$ ipython --no-banner

In [1]: import numpy as np

In [2]: np.set_printoptions(precision=1, suppress=True, linewidth=160)

In [3]: E = np.load("mat.npy")

In [4]: E.round(1) + 0
Out[4]: 
array([[ 2.8, -0.8,  0.6, -0.2,  0.2, -1. ],
       [-0.8,  4.5, -0.4,  0. , -0.2, -0.9],
       [ 0.6, -0.4,  3.1,  0.7, -0.1, -1.2],
       [-0.2,  0. ,  0.7,  1.7, -1.4, -0.5],
       [ 0.2, -0.2, -0.1, -1.4,  1.3,  0.3],
       [-1. , -0.9, -1.2, -0.5,  0.3,  2.7]])

In [5]: f = np.array([7, 9, 3])

In [6]: np.cross(E[5, :3], E[4, :3])
Out[6]: array([-0.2, -0.3,  0.4])

In [7]: np.polyval(f, E[5])
Out[7]: array([ 1. ,  0.5,  2.6,  0.2,  6.9, 76.7])

In [8]: np.correlate(E[5], E[4], "full")
Out[8]: array([-0.3, -1.6, -0.1, -0.4,  1.5,  2.3,  3.1, -3.9, -0.5, -0.5,  0.4])

In [9]: np.convolve(E[5], f)
Out[9]: array([ -7. , -15.2, -19.6, -17.5,  -6. ,  20.2,  25. ,   8. ])

In [10]: W0 = np.load("arr.npy")

In [11]: W0
Out[11]: 
array([[ 18.3,   1.8, -18. ,   2.6,  -4.4,  -5.4],
       [ 15.3,   2. , -21.9,   2.9,  -4.6,  -3.9],
       [ -5.1,   9. ,   4.8,  -6.2,   2.8,  11.3],
       [ -4.5,   7.8,   3.6,  -6.7,   4.1,  13.6],
       [  6.6,  -4.9,  -7.5,   7.4,  -3.3,   9.3],
       [  6.7,  -5.5,  -6.8,  11.1,  -3.4,   9. ],
       [  4.4,  -4.8,  -4.3,   9.4,  -2.8,   8.6],
       [  6.8,  -3.9,  -9.4,   9.8,  -1.6,   8.9],
       [ -6.5,   8.5,   3.2,  -6.1,   5.3,  13.3],
       [ 17. ,   2.7, -20.2,   1.6,  -2.9,  -5. ],
       [ -8.4,   7.8,   2.8,  -6. ,   3.6,  12.5],
       [  7.3,  -5.1,  -5.7,  10.3,  -1.3,  10.4],
       [ -5.7,   8.2,   3.3,  -6.5,   3.7,  13. ]])

In [12]: labels = W0[:, 2] > np.median(W0[:, 2])

In [13]: f = W0[labels].mean(axis=0) - W0[~labels].mean(axis=0)

In [14]: labels.astype(int)
Out[14]: array([0, 0, 1, 1, 0, 0, 1, 0, 1, 0, 1, 0, 1])

In [15]: round(float((((W0 - W0.mean(axis=0)) @ f > 0) == labels).mean()), 1)
Out[15]: 0.9

In [16]: np.argsort(-np.abs(f).round(6), kind="stable")
Out[16]: array([0, 2, 3, 5, 1, 4])

In [17]: f = np.array([0, 2])

In [18]: np.polyval(f, W0[11])
Out[18]: array([2., 2., 2., 2., 2., 2.])

In [19]: np.cross(W0[11, :3], W0[8, :3])
Out[19]: array([32.1, 13.7, 28.9])

In [20]: ev, evecs = np.linalg.eigh(E)

In [21]: np.round(np.linalg.eigvalsh(E + -2 * np.eye(6)), 1) + 0
Out[21]: array([-2., -1.,  0.,  1.,  3.,  3.])

In [22]: round(float(ev.sum()), 1), np.trace(E)
Out[22]: (16.0, np.float64(16.0))

In [23]: ev.round(1) + 0
Out[23]: array([0., 1., 2., 3., 5., 5.])

In [24]: np.round(evecs @ np.diag(ev) @ evecs.T, 1) + 0
Out[24]: 
array([[ 2.8, -0.8,  0.6, -0.2,  0.2, -1. ],
       [-0.8,  4.5, -0.4,  0. , -0.2, -0.9],
       [ 0.6, -0.4,  3.1,  0.7, -0.1, -1.2],
       [-0.2,  0. ,  0.7,  1.7, -1.4, -0.5],
       [ 0.2, -0.2, -0.1, -1.4,  1.3,  0.3],
       [-1. , -0.9, -1.2, -0.5,  0.3,  2.7]])

In [25]: x = np.array([5, -4, -3, -5, -5, 2])

In [26]: y = W0 @ x

In [27]: np.linalg.solve(W0.T @ W0, W0.T @ y)
Out[27]: array([ 5., -4., -3., -5., -5.,  2.])

In [28]: np.linalg.lstsq(W0, y)[0]
Out[28]: array([ 5., -4., -3., -5., -5.,  2.])

In [29]: np.round(np.linalg.pinv(W0) @ W0, 1) + 0
Out[29]: 
array([[1., 0., 0., 0., 0., 0.],
       [0., 1., 0., 0., 0., 0.],
       [0., 0., 1., 0., 0., 0.],
       [0., 0., 0., 1., 0., 0.],
       [0., 0., 0., 0., 1., 0.],
       [0., 0., 0., 0., 0., 1.]])

In [30]: rng = np.random.default_rng(82572)

In [31]: y = y + 0.1 * rng.normal(size=13)

In [32]: y
Out[32]: array([136.3, 135. , -36.2, -24.3,  73.3,  55.4,  38.3,  54.6, -45.6, 131.5, -44.5,  49.8, -31.2])

In [33]: beta, *_ = np.linalg.lstsq(W0, y)

In [34]: np.round(np.linalg.norm(y - W0 @ beta), 1)
Out[34]: np.float64(0.3)

In [35]: labels = rng.permutation(6)

In [36]: other = W0[:, labels] * rng.choice([-1, 1], 6)

In [37]: other
Out[37]: 
array([[  5.4,  -4.4, -18.3,  18. ,  -1.8,   2.6],
       [  3.9,  -4.6, -15.3,  21.9,  -2. ,   2.9],
       [-11.3,   2.8,   5.1,  -4.8,  -9. ,  -6.2],
       [-13.6,   4.1,   4.5,  -3.6,  -7.8,  -6.7],
       [ -9.3,  -3.3,  -6.6,   7.5,   4.9,   7.4],
       [ -9. ,  -3.4,  -6.7,   6.8,   5.5,  11.1],
       [ -8.6,  -2.8,  -4.4,   4.3,   4.8,   9.4],
       [ -8.9,  -1.6,  -6.8,   9.4,   3.9,   9.8],
       [-13.3,   5.3,   6.5,  -3.2,  -8.5,  -6.1],
       [  5. ,  -2.9, -17. ,  20.2,  -2.7,   1.6],
       [-12.5,   3.6,   8.4,  -2.8,  -7.8,  -6. ],
       [-10.4,  -1.3,  -7.3,   5.7,   5.1,  10.3],
       [-13. ,   3.7,   5.7,  -3.3,  -8.2,  -6.5]])

In [38]: U, _, Vh = np.linalg.svd(W0.T @ other)

In [39]: np.round(U @ Vh, 1) + 0
Out[39]: 
array([[ 0.,  0., -1.,  0.,  0.,  0.],
       [ 0.,  0.,  0.,  0., -1.,  0.],
       [ 0.,  0.,  0., -1.,  0.,  0.],
       [ 0.,  0.,  0.,  0.,  0.,  1.],
       [ 0.,  1.,  0.,  0.,  0.,  0.],
       [-1.,  0.,  0.,  0.,  0.,  0.]])

In [40]: labels
Out[40]: array([5, 4, 0, 2, 1, 3])
